% ipython --no-banner

In [1]: import numpy as np

In [2]: np.set_printoptions(precision=3, suppress=True, linewidth=160)

In [3]: rnd = lambda a: np.round(a, 3) + 0

In [4]: arr = np.load("out10.npy")

In [5]: rnd(arr)
Out[5]: 
array([[-0.712, -4.432,  2.175, -0.348],
       [ 0.   , -2.169, -4.131,  1.797],
       [-4.275,  0.299, -1.158, -2.301],
       [-2.494,  0.753,  1.364,  4.044]])

In [6]: u = np.array([-2, -2, -2, -3])

In [7]: other = arr + np.outer(u, np.eye(4)[2])

In [8]: rnd(other)
Out[8]: 
array([[-0.712, -4.432,  0.175, -0.348],
       [ 0.   , -2.169, -6.131,  1.797],
       [-4.275,  0.299, -3.158, -2.301],
       [-2.494,  0.753, -1.636,  4.044]])

In [9]: np.linalg.matrix_rank(np.linalg.inv(other) - np.linalg.inv(arr), tol=1e-8)
Out[9]: np.int64(1)

In [10]: np.linalg.matrix_rank(other - arr)
Out[10]: np.int64(1)

In [11]: rnd(other.reshape(-1, 2))
Out[11]: 
array([[-0.712, -4.432],
       [ 0.175, -0.348],
       [ 0.   , -2.169],
       [-6.131,  1.797],
       [-4.275,  0.299],
       [-3.158, -2.301],
       [-2.494,  0.753],
       [-1.636,  4.044]])

In [12]: rnd(other.ravel(order="F"))
Out[12]: array([-0.712,  0.   , -4.275, -2.494, -4.432, -2.169,  0.299,  0.753,  0.175, -6.131, -3.158, -1.636, -0.348,  1.797, -2.301,  4.044])

In [13]: t3 = other.reshape(4, 2, -1)

In [14]: rnd(t3.transpose(1, 0, 2))
Out[14]: 
array([[[-0.712, -4.432],
        [ 0.   , -2.169],
        [-4.275,  0.299],
        [-2.494,  0.753]],

       [[ 0.175, -0.348],
        [-6.131,  1.797],
        [-3.158, -2.301],
        [-1.636,  4.044]]])

In [15]: t3.shape
Out[15]: (4, 2, 2)

In [16]: rnd(t3.sum(axis=1))
Out[16]: 
array([[-0.537, -4.779],
       [-6.131, -0.372],
       [-7.433, -2.002],
       [-4.13 ,  4.797]])

In [17]: rnd(np.swapaxes(t3, 1, 2)[1])
Out[17]: 
array([[ 0.   , -6.131],
       [-2.169,  1.797]])

In [18]: rnd(np.linalg.svd(arr, compute_uv=False))
Out[18]: array([5., 5., 5., 5.])

In [19]: rnd(arr.T @ arr)
Out[19]: 
array([[25.,  0.,  0.,  0.],
       [ 0., 25.,  0.,  0.],
       [ 0.,  0., 25.,  0.],
       [ 0.,  0.,  0., 25.]])

In [20]: rnd(np.linalg.norm(arr, axis=0))
Out[20]: array([5., 5., 5., 5.])

In [21]: X = np.load("x.npy")

In [22]: X
Out[22]: 
array([[ 1, -1,  1],
       [ 1,  0,  0],
       [ 1,  1,  1],
       [ 1,  2,  4]])

In [23]: P = X @ np.linalg.solve(X.T @ X, X.T)

In [24]: np.allclose(P @ P, P)
Out[24]: True

In [25]: np.trace(P)
Out[25]: np.float64(3.0)

In [26]: rnd((np.eye(4) - P) @ X)
Out[26]: 
array([[0., 0., 0.],
       [0., 0., 0.],
       [0., 0., 0.],
       [0., 0., 0.]])

In [27]: mat = np.array([[3.0, 2.0, 0.0, 0.0],
    ...:     [2.0, 4.0, 0.0, 0.0],
    ...:     [0.0, 0.0, -3.0, 3.0],
    ...:     [0.0, 0.0, 4.0, 2.0]])

In [28]: mat
Out[28]: 
array([[ 3.,  2.,  0.,  0.],
       [ 2.,  4.,  0.,  0.],
       [ 0.,  0., -3.,  3.],
       [ 0.,  0.,  4.,  2.]])

In [29]: rng = np.random.default_rng(821858)

In [30]: idx = rng.permutation(4)

In [31]: other = mat[:, idx] * rng.choice([-1, 1], 4)

In [32]: other
Out[32]: 
array([[ 0., -3.,  0.,  2.],
       [ 0., -2.,  0.,  4.],
       [ 3., -0., -3.,  0.],
       [ 2., -0.,  4.,  0.]])

In [33]: Uu, _, Vt = np.linalg.svd(mat.T @ other)

In [34]: rnd(np.linalg.lstsq(mat, other)[0])
Out[34]: 
array([[ 0., -1.,  0.,  0.],
       [ 0.,  0.,  0.,  1.],
       [ 0.,  0.,  1.,  0.],
       [ 1.,  0.,  0.,  0.]])

In [35]: idx
Out[35]: array([3, 0, 2, 1])

In [36]: rnd(Uu @ Vt)
Out[36]: 
array([[ 0., -1.,  0.,  0.],
       [ 0.,  0.,  0.,  1.],
       [ 0.,  0.,  1.,  0.],
       [ 1.,  0.,  0.,  0.]])

In [37]: x0 = np.array([0, 2, 2, 1])

In [38]: (mat * x0).sum(axis=1)
Out[38]: array([ 4.,  8., -3., 10.])

In [39]: ev, V = np.linalg.eig(mat)

In [40]: mat @ V[:, 0] - ev[0] * V[:, 0]
Out[40]: array([0., 0., 0., 0.])

In [41]: rnd(ev)
Out[41]: array([ 1.438,  5.562, -4.772,  3.772])

In [42]: np.prod(ev)
Out[42]: np.float64(-144.0)

In [43]: rnd(np.sort(np.linalg.eigvals(np.linalg.inv(mat))))
Out[43]: array([-0.21 ,  0.18 ,  0.265,  0.695])

In [44]: rnd(np.sort(np.linalg.eigvals(mat @ mat)))
Out[44]: array([ 2.069, 14.228, 22.772, 30.931])

In [45]: M = np.load("test7.npy")

In [46]: M
Out[46]: 
array([[0, 1, 1, 1],
       [1, 0, 1, 0],
       [1, 1, 0, 1],
       [1, 0, 1, 0]])

In [47]: rnd(np.trace(np.linalg.pinv(M) @ M))
Out[47]: np.float64(3.0)

In [48]: M.sum(axis=0)
Out[48]: array([3, 2, 3, 2])

In [49]: np.argwhere(np.triu(M))
Out[49]: 
array([[0, 1],
       [0, 2],
       [0, 3],
       [1, 2],
       [2, 3]])

In [50]: Lm = np.diag(M.sum(axis=1)) - M

In [51]: round(np.linalg.det(Lm[1:, 1:]))
Out[51]: 8

In [52]: (np.linalg.eigvalsh(Lm) < 1e-8).sum()
Out[52]: np.int64(1)

In [53]: np.linalg.matrix_rank(Lm)
Out[53]: np.int64(3)

In [54]: Lm @ np.ones(4)
Out[54]: array([0., 0., 0., 0.])

In [55]: rnd(np.linalg.norm(M, axis=1))
Out[55]: array([1.732, 1.414, 1.732, 1.414])

In [56]: rnd(np.linalg.norm(M[0] - M[1]))
Out[56]: np.float64(1.732)

In [57]: rnd(np.linalg.norm(M, 1)), rnd(np.linalg.norm(M, np.inf))
Out[57]: (np.float64(3.0), np.float64(3.0))

In [58]: rnd(np.linalg.norm(M) ** 2 / np.linalg.norm(M, 2) ** 2)
Out[58]: np.float64(1.524)

In [59]: W0 = np.loadtxt("layer3.csv", delimiter=",")

In [60]: rnd(W0)
Out[60]: 
array([[-0.596,  1.844,  2.29 ],
       [-2.582,  1.508,  0.246],
       [ 1.154,  1.102,  2.541],
       [-1.528,  1.938,  1.706],
       [ 2.729, -1.205,  0.319],
       [ 2.183,  0.235,  2.045],
       [-2.572,  1.52 ,  0.272],
       [ 2.167, -1.808, -1.017],
       [ 2.514, -1.584, -0.414],
       [ 0.923, -1.905, -2.126],
       [ 2.591, -1.496, -0.222],
       [-0.175,  1.729,  2.445]])

In [61]: rk = np.linalg.matrix_rank(W0)

In [62]: rk
Out[62]: np.int64(2)

In [63]: ns = np.linalg.svd(W0)[2][rk:].T

In [64]: [int(np.linalg.matrix_rank(W0[:, :j + 1])) for j in range(3)]
Out[64]: [1, 2, 2]

In [65]: rnd(ns[:, 0] / ns[np.abs(ns[:, 0]).round(6).argmax(), 0])
Out[65]: array([ 0.52,  1.  , -0.67])

In [66]: [int(np.linalg.matrix_rank(np.delete(W0, i, axis=0))) for i in range(12)]
Out[66]: [2, 2, 2, 2, 2, 2, 2, 2, 2, 2, 2, 2]

In [67]: np.allclose(W0 @ ns, 0)
Out[67]: True

In [68]: np.linalg.matrix_rank(W0.T @ W0), np.linalg.matrix_rank(W0 @ W0.T)
Out[68]: (np.int64(2), np.int64(2))

In [69]: [int(np.linalg.matrix_rank(W0[:i])) for i in range(1, len(W0) + 1)]
Out[69]: [1, 2, 2, 2, 2, 2, 2, 2, 2, 2, 2, 2]

In [70]: d = np.linalg.norm(W0[:, None] - W0[None], axis=-1)

In [71]: d.mean(axis=1).argmax()
Out[71]: np.int64(9)

In [72]: d[3].round(6).argsort(kind="stable")[:4]
Out[72]: array([ 3,  0, 11,  6])

In [73]: np.unravel_index(d.round(6).argmax(), d.shape)
Out[73]: (np.int64(1), np.int64(10))

In [74]: d.shape
Out[74]: (12, 12)

In [75]: np.linalg.matrix_rank(d ** 2)
Out[75]: np.int64(3)

In [76]: rnd(W0 @ np.linalg.pinv(W0) @ W0)
Out[76]: 
array([[-0.596,  1.844,  2.29 ],
       [-2.582,  1.508,  0.246],
       [ 1.154,  1.102,  2.541],
       [-1.528,  1.938,  1.706],
       [ 2.729, -1.205,  0.319],
       [ 2.183,  0.235,  2.045],
       [-2.572,  1.52 ,  0.272],
       [ 2.167, -1.808, -1.017],
       [ 2.514, -1.584, -0.414],
       [ 0.923, -1.905, -2.126],
       [ 2.591, -1.496, -0.222],
       [-0.175,  1.729,  2.445]])

In [77]: np.abs(np.diag(np.linalg.qr(W0)[1])) > 1e-9
Out[77]: array([ True,  True, False])

In [78]: rnd(np.trace(np.linalg.pinv(W0) @ W0))
Out[78]: np.float64(2.0)

In [79]: C = W0[[7, 1]].astype(float)

In [80]: for _ in range(3):
    ...:     idx = np.linalg.norm(W0[:, None] - C, axis=-1).argmin(axis=1)
    ...:     C = np.array([W0[idx == j].mean(axis=0) for j in range(2)])
    ...: 

In [81]: idx
Out[81]: array([1, 1, 1, 1, 0, 0, 1, 0, 0, 0, 0, 1])

In [82]: rnd(C[1] - C[0])
Out[82]: array([-3.234,  2.901,  1.819])

In [83]: rnd(C)
Out[83]: 
array([[ 2.184, -1.294, -0.236],
       [-1.05 ,  1.607,  1.583]])

In [84]: J = np.load("mat.npy")

In [85]: J
Out[85]: 
array([[-0.1  , -0.8  ,  0.3  , -1.   ],
       [-0.1  , -0.4  , -1.4  , -0.1  ],
       [ 0.   , -1.2  , -0.4  , -2.5  ],
       [-0.059, -1.138, -0.482, -2.442]])

In [86]: u = np.array([-1, -3, 3])

In [87]: rnd(np.array([np.convolve(row, u, "same") for row in J]))
Out[87]: 
array([[ 1.1  ,  1.8  , -2.3  ,  3.9  ],
       [ 0.7  ,  2.3  ,  3.1  , -3.9  ],
       [ 1.2  ,  4.   ,  0.1  ,  6.3  ],
       [ 1.315,  3.719,  0.474,  5.88 ]])

In [88]: t3 = np.stack([J, 2 * J, J[::-1]])

In [89]: rnd(np.linalg.norm(t3, axis=(1, 2)))
Out[89]: array([4.385, 8.769, 4.385])

In [90]: data = np.loadtxt("w.csv", delimiter=",")

In [91]: data
Out[91]: 
array([[ 3.788, -1.791,  4.04 ],
       [-4.19 ,  2.716, -1.722],
       [-3.966,  1.958, -2.077],
       [-1.155,  0.203, -1.535],
       [-0.099, -0.204,  0.58 ],
       [-1.901,  2.604,  1.727],
       [ 0.631, -2.059, -1.969],
       [-4.607,  2.849, -2.866],
       [ 1.321, -1.742, -1.996],
       [ 1.852, -1.236,  0.881],
       [ 3.689, -1.437,  3.465],
       [ 0.26 ,  2.497,  4.973],
       [ 0.558, -0.35 ,  0.258],
       [-1.552,  0.126, -1.673],
       [ 0.017,  0.912,  1.7  ],
       [ 3.196, -3.277, -0.871],
       [-1.173,  2.727,  3.851],
       [ 4.595, -2.368,  1.718],
       [ 0.649, -1.46 , -2.091],
       [-5.8  ,  4.19 , -3.184],
       [ 6.19 , -3.471,  2.664],
       [-1.173,  0.374, -1.362],
       [ 3.14 , -0.736,  3.74 ],
       [-4.152,  3.151, -1.984],
       [-1.033,  2.592,  3.666]])

In [92]: Xs = data - data.mean(axis=0)

In [93]: V = np.linalg.svd(Xs)[2][:2]

In [94]: other = Xs - Xs @ V.T @ V

In [95]: np.linalg.norm(other, axis=1).round(6).argmax()
Out[95]: np.int64(17)

In [96]: rnd(np.cov(Xs @ V.T, rowvar=False))
Out[96]: 
array([[15.703,  0.   ],
       [ 0.   ,  5.348]])

In [97]: rnd(other.std(axis=0))
Out[97]: array([0.159, 0.184, 0.09 ])

In [98]: rnd(np.linalg.norm(other) / np.linalg.norm(Xs))
Out[98]: np.float64(0.058)

In [99]: rnd(np.diag(V.T @ V))
Out[99]: array([0.622, 0.499, 0.878])

In [100]: Xs = data - data.mean(axis=0)

In [101]: Uu, sigma, Vt = np.linalg.svd(Xs, full_matrices=False)

In [102]: rnd(np.abs(Vt[-1]))
Out[102]: array([0.614, 0.708, 0.349])

In [103]: F = np.load("run6.npy")

In [104]: F
Out[104]: 
array([[2., 1., 0.],
       [0., 2., 1.],
       [0., 0., 2.]])

In [105]: P = np.triu(np.array([[4, 2, 1], [1, 2, -5], [-1, -3, -3]]), 1) + np.eye(3)

In [106]: other = P @ F @ np.linalg.inv(P)

In [107]: np.poly(other)
Out[107]: array([ 1., -6., 12., -8.])

In [108]: np.trace(other), np.trace(F)
Out[108]: (np.float64(6.0), np.float64(6.0))

In [109]: other
Out[109]: 
array([[2., 1., 7.],
       [0., 2., 1.],
       [0., 0., 2.]])

In [110]: rnd(np.linalg.det(other))
Out[110]: np.float64(8.0)

In [111]: np.linalg.matrix_rank(other)
Out[111]: np.int64(3)

In [112]: Uu, sigma, Vt = np.linalg.svd(other, full_matrices=False)

In [113]: rnd(np.abs(Vt[0]))
Out[113]: array([0.248, 0.168, 0.954])

In [114]: rnd(np.cumsum(sigma ** 2) / np.sum(sigma ** 2))
Out[114]: array([0.94 , 0.995, 1.   ])

In [115]: rnd(Uu.T @ Uu)
Out[115]: 
array([[1., 0., 0.],
       [0., 1., 0.],
       [0., 0., 1.]])

In [116]: (sigma > 1e-8).sum()
Out[116]: np.int64(3)

In [117]: rnd(np.sqrt((sigma ** 2).sum())), rnd(np.linalg.norm(other))
Out[117]: (np.float64(7.937), np.float64(7.937))

In [118]: rnd(Vt @ Vt.T)
Out[118]: 
array([[1., 0., 0.],
       [0., 1., 0.],
       [0., 0., 1.]])
